>>> import numpy as np
>>> np.set_printoptions(precision=2, suppress=True, linewidth=140, legacy="1.25")
>>> X = np.load("out17.npy")
>>> print(X)
[[-0.3 -0.6  0.1 -0.6  1.2]
 [-0.9  0.7 -0.1 -0.2  1.2]
 [ 1.2 -0.6 -0.2  0.  -0.2]
 [-0.1 -0.1 -0.1  0.9  1.6]
 [ 0.1  0.1 -1.   0.4 -0.6]
 [-1.7 -0.8  0.  -0.6 -0.2]
 [-0.7  0.7 -1.8  0.1 -0.5]
 [-0.7 -0.9  0.2  0.9  1.1]
 [-0.6  0.4  0.1 -0.1 -1.1]
 [-0.3  0.   0.9  1.1  1. ]
 [-1.   1.4 -0.1 -0.1 -0.2]
 [-1.  -0.4 -0.9 -0.7 -0.5]
 [-1.3 -0.2  1.2  1.6  0.4]
 [-0.7 -0.3  0.6 -0.7 -0.3]
 [ 0.8  0.1  1.9  1.  -0.7]
 [-3.   2.5  2.5 -1.   2.5]
 [ 0.2 -0.5 -1.1 -0.1  0. ]
 [-0.4 -0.3 -0.3  1.  -2.1]
 [ 0.3  1.2  0.8  1.1  0.5]
 [ 0.7  0.1  1.6 -0.5 -0.7]
 [ 1.8  0.9 -1.1  0.2  0.7]
 [-0.2 -0.7  0.8 -2.2 -0.6]
 [-1.4  0.2 -0.1 -0.3  0. ]]
>>> vec = np.array([2, 2, 0, 1, 0])
>>> print(X @ vec)
[-2.4 -0.6  1.2  0.5  0.8 -5.6  0.1 -2.3 -0.5  0.5  0.7 -3.5 -1.4 -2.7  2.8 -2.  -0.7 -0.4  4.1  1.1  5.6 -4.  -2.7]
>>> print((X @ vec).argmax())
20
>>> print((X * vec).sum(axis=1))
[-2.4 -0.6  1.2  0.5  0.8 -5.6  0.1 -2.3 -0.5  0.5  0.7 -3.5 -1.4 -2.7  2.8 -2.  -0.7 -0.4  4.1  1.1  5.6 -4.  -2.7]
>>> print(X @ (2 * vec))
[ -4.8  -1.2   2.4   1.    1.6 -11.2   0.2  -4.6  -1.    1.    1.4  -7.   -2.8  -5.4   5.6  -4.   -1.4  -0.8   8.2   2.2  11.2  -8.   -5.4]
>>> cen = X - X.mean(axis=0)
>>> Uu, sigma, vt = np.linalg.svd(cen, full_matrices=False)
>>> print(np.abs(Uu[:, 0]).argmax())
15
>>> print(np.linalg.matrix_rank(cen))
5
>>> print(np.round(cen.mean(axis=0), 2) + 0)
[0. 0. 0. 0. 0.]
>>> print(sigma)
[6.23 4.56 4.14 3.54 3.29]
>>> print(round(float((sigma ** 2).sum() ** 2 / (sigma ** 4).sum()), 2))
4.0
>>> print(vt[0] * np.sign(vt[0, np.abs(vt[0]).argmax()]))
[-0.54  0.35  0.52 -0.1   0.55]
